$ python -q
>>> import numpy as np
>>> import numpy.linalg as la
>>> np.set_printoptions(precision=2, suppress=True, linewidth=100, sign=" ")
>>> A = np.array([[8, 8, 7, 7, 2, 9, 0, 6, 7, 3],
...     [7, 9, 6, 4, 5, 4, 2, 4, 4, 6],
...     [6, 1, 0, 5, 1, 1, 5, 6, 8, 9],
...     [0, 2, 8, 4, 2, 0, 4, 0, 6, 5],
...     [8, 1, 3, 5, 7, 6, 1, 5, 5, 4],
...     [3, 3, 1, 8, 5, 2, 2, 4, 8, 5],
...     [7, 2, 6, 1, 2, 5, 5, 4, 2, 0],
...     [6, 1, 5, 5, 8, 1, 8, 6, 2, 7],
...     [7, 2, 2, 8, 1, 7, 9, 5, 2, 8],
...     [5, 1, 2, 7, 2, 7, 4, 4, 9, 5]])
>>> A
array([[ 8,  8,  7,  7,  2,  9,  0,  6,  7,  3],
       [ 7,  9,  6,  4,  5,  4,  2,  4,  4,  6],
       [ 6,  1,  0,  5,  1,  1,  5,  6,  8,  9],
       [ 0,  2,  8,  4,  2,  0,  4,  0,  6,  5],
       [ 8,  1,  3,  5,  7,  6,  1,  5,  5,  4],
       [ 3,  3,  1,  8,  5,  2,  2,  4,  8,  5],
       [ 7,  2,  6,  1,  2,  5,  5,  4,  2,  0],
       [ 6,  1,  5,  5,  8,  1,  8,  6,  2,  7],
       [ 7,  2,  2,  8,  1,  7,  9,  5,  2,  8],
       [ 5,  1,  2,  7,  2,  7,  4,  4,  9,  5]])
>>> A.shape
(10, 10)
>>> A.mean(axis=0)
array([ 5.7,  3. ,  4. ,  5.4,  3.5,  4.2,  4. ,  4.4,  5.3,  5.2])
>>> A - A[0]
array([[ 0,  0,  0,  0,  0,  0,  0,  0,  0,  0],
       [-1,  1, -1, -3,  3, -5,  2, -2, -3,  3],
       [-2, -7, -7, -2, -1, -8,  5,  0,  1,  6],
       [-8, -6,  1, -3,  0, -9,  4, -6, -1,  2],
       [ 0, -7, -4, -2,  5, -3,  1, -1, -2,  1],
       [-5, -5, -6,  1,  3, -7,  2, -2,  1,  2],
       [-1, -6, -1, -6,  0, -4,  5, -2, -5, -3],
       [-2, -7, -2, -2,  6, -8,  8,  0, -5,  4],
       [-1, -6, -5,  1, -1, -2,  9, -1, -5,  5],
       [-3, -7, -5,  0,  0, -2,  4, -2,  2,  2]])
>>> np.diff(A, axis=0)
array([[-1,  1, -1, -3,  3, -5,  2, -2, -3,  3],
       [-1, -8, -6,  1, -4, -3,  3,  2,  4,  3],
       [-6,  1,  8, -1,  1, -1, -1, -6, -2, -4],
       [ 8, -1, -5,  1,  5,  6, -3,  5, -1, -1],
       [-5,  2, -2,  3, -2, -4,  1, -1,  3,  1],
       [ 4, -1,  5, -7, -3,  3,  3,  0, -6, -5],
       [-1, -1, -1,  4,  6, -4,  3,  2,  0,  7],
       [ 1,  1, -3,  3, -7,  6,  1, -1,  0,  1],
       [-2, -1,  0, -1,  1,  0, -5, -1,  7, -3]])
>>> B = la.invert(A)
Traceback (most recent call last):
  File "<python-input-9>", line 1, in <module>
    B = la.invert(A)
        ^^^^^^^^^
AttributeError: module 'numpy.linalg' has no attribute 'invert'
>>> B = la.inv(A)
>>> (np.abs(B) > 1e-9).astype(int)
array([[ 1,  1,  1,  1,  1,  1,  1,  1,  1,  1],
       [ 1,  1,  1,  1,  1,  1,  1,  1,  1,  1],
       [ 1,  1,  1,  1,  1,  1,  1,  1,  1,  1],
       [ 1,  1,  1,  1,  1,  1,  1,  1,  1,  1],
       [ 1,  1,  1,  1,  1,  1,  1,  1,  1,  1],
       [ 1,  1,  1,  1,  1,  1,  1,  1,  1,  1],
       [ 1,  1,  1,  1,  1,  1,  1,  1,  1,  1],
       [ 1,  1,  1,  1,  1,  1,  1,  1,  1,  1],
       [ 1,  1,  1,  1,  1,  1,  1,  1,  1,  1],
       [ 1,  1,  1,  1,  1,  1,  1,  1,  1,  1]])
>>> round(float(la.slogdet(A)[0]), 2)
1.0
>>> np.round(A @ B, 2) + 0
array([[ 1.,  0.,  0.,  0.,  0.,  0.,  0.,  0.,  0.,  0.],
       [ 0.,  1.,  0.,  0.,  0.,  0.,  0.,  0.,  0.,  0.],
       [ 0.,  0.,  1.,  0.,  0.,  0.,  0.,  0.,  0.,  0.],
       [ 0.,  0.,  0.,  1.,  0.,  0.,  0.,  0.,  0.,  0.],
       [ 0.,  0.,  0.,  0.,  1.,  0.,  0.,  0.,  0.,  0.],
       [ 0.,  0.,  0.,  0.,  0.,  1.,  0.,  0.,  0.,  0.],
       [ 0.,  0.,  0.,  0.,  0.,  0.,  1.,  0.,  0.,  0.],
       [ 0.,  0.,  0.,  0.,  0.,  0.,  0.,  1.,  0.,  0.],
       [ 0.,  0.,  0.,  0.,  0.,  0.,  0.,  0.,  1.,  0.],
       [ 0.,  0.,  0.,  0.,  0.,  0.,  0.,  0.,  0.,  1.]])
>>> np.round(la.inv(B), 2) + 0
array([[ 8.,  8.,  7.,  7.,  2.,  9.,  0.,  6.,  7.,  3.],
       [ 7.,  9.,  6.,  4.,  5.,  4.,  2.,  4.,  4.,  6.],
       [ 6.,  1.,  0.,  5.,  1.,  1.,  5.,  6.,  8.,  9.],
       [ 0.,  2.,  8.,  4.,  2.,  0.,  4.,  0.,  6.,  5.],
       [ 8.,  1.,  3.,  5.,  7.,  6.,  1.,  5.,  5.,  4.],
       [ 3.,  3.,  1.,  8.,  5.,  2.,  2.,  4.,  8.,  5.],
       [ 7.,  2.,  6.,  1.,  2.,  5.,  5.,  4.,  2.,  0.],
       [ 6.,  1.,  5.,  5.,  8.,  1.,  8.,  6.,  2.,  7.],
       [ 7.,  2.,  2.,  8.,  1.,  7.,  9.,  5.,  2.,  8.],
       [ 5.,  1.,  2.,  7.,  2.,  7.,  4.,  4.,  9.,  5.]])
>>> r0 = np.array([-2, -1, 1, -1, -2, -3, 3, -1, 1, 3])
>>> B = A + np.outer(r0, np.eye(10)[2])
>>> la.matrix_rank(la.inv(B) - la.inv(A), tol=1e-8)
np.int64(1)
>>> W0 = np.load("test1.npy")
>>> W0
array([[-0.96,  0.35,  0.02,  0.69,  0.22, -0.33, -0.1 ,  0.58,  0.64],
       [-0.87, -0.99, -0.98,  0.22, -0.29,  1.  ,  0.4 , -0.92,  0.69],
       [-0.7 ,  0.84, -0.66, -0.99,  0.93,  1.  ,  1.  , -0.92,  0.52],
       [-0.98,  0.56, -0.59,  0.91,  0.98,  0.98,  1.  ,  0.88,  0.72],
       [ 0.04, -0.99, -0.9 ,  0.99, -0.07,  0.85, -0.97,  0.58,  0.02],
       [-0.98,  0.85,  0.03,  0.37,  0.85,  0.51,  0.96,  0.65,  0.73],
       [ 0.25, -0.81, -0.73, -0.99, -0.94,  0.82,  0.17, -1.  ,  0.19],
       [-1.  ,  0.99, -0.2 ,  0.97,  1.  ,  0.98,  1.  ,  0.99,  0.95],
       [-0.16, -0.97, -0.91,  0.99,  0.84,  0.99,  0.19,  0.75,  0.1 ],
       [ 0.31, -0.75, -0.86, -0.92,  0.12,  0.99,  0.97, -0.96,  0.11],
       [ 0.54,  0.59,  0.39,  0.93,  0.92,  0.1 ,  0.68,  0.96, -0.41],
       [-0.67, -0.8 , -0.53,  0.56, -0.58,  0.12, -0.84, -0.26,  0.38],
       [-0.91,  0.09, -0.41, -0.98, -0.82,  0.44,  0.6 , -0.98,  0.69]])
>>> x0 = np.array([1, 3, 3, 0, 2, 0, 2, 0, 3])
>>> rhs = W0 @ x0
>>> np.round(la.solve(W0.T @ W0, W0.T @ rhs), 2) + 0
array([ 1.,  3.,  3.,  0.,  2.,  0.,  2.,  0.,  3.])
>>> np.round(la.lstsq(W0, rhs)[0], 2) + 0
array([ 1.,  3.,  3.,  0.,  2.,  0.,  2.,  0.,  3.])
>>> rng = np.random.default_rng(868)
>>> rhs = rhs + 0.1 * rng.normal(size=13)
>>> rhs
array([ 2.25, -4.56,  5.05,  4.95, -7.72,  7.49, -5.31,  8.19, -3.34, -2.03,  5.35, -6.47, -0.2 ])
>>> b, *_ = la.lstsq(W0, rhs)
>>> b.round()
array([ 1.,  3.,  3., -0.,  2.,  0.,  2.,  0.,  3.])
>>> np.round(W0.T @ (rhs - W0 @ b), 2) + 0
array([ 0.,  0.,  0.,  0.,  0.,  0.,  0.,  0.,  0.])
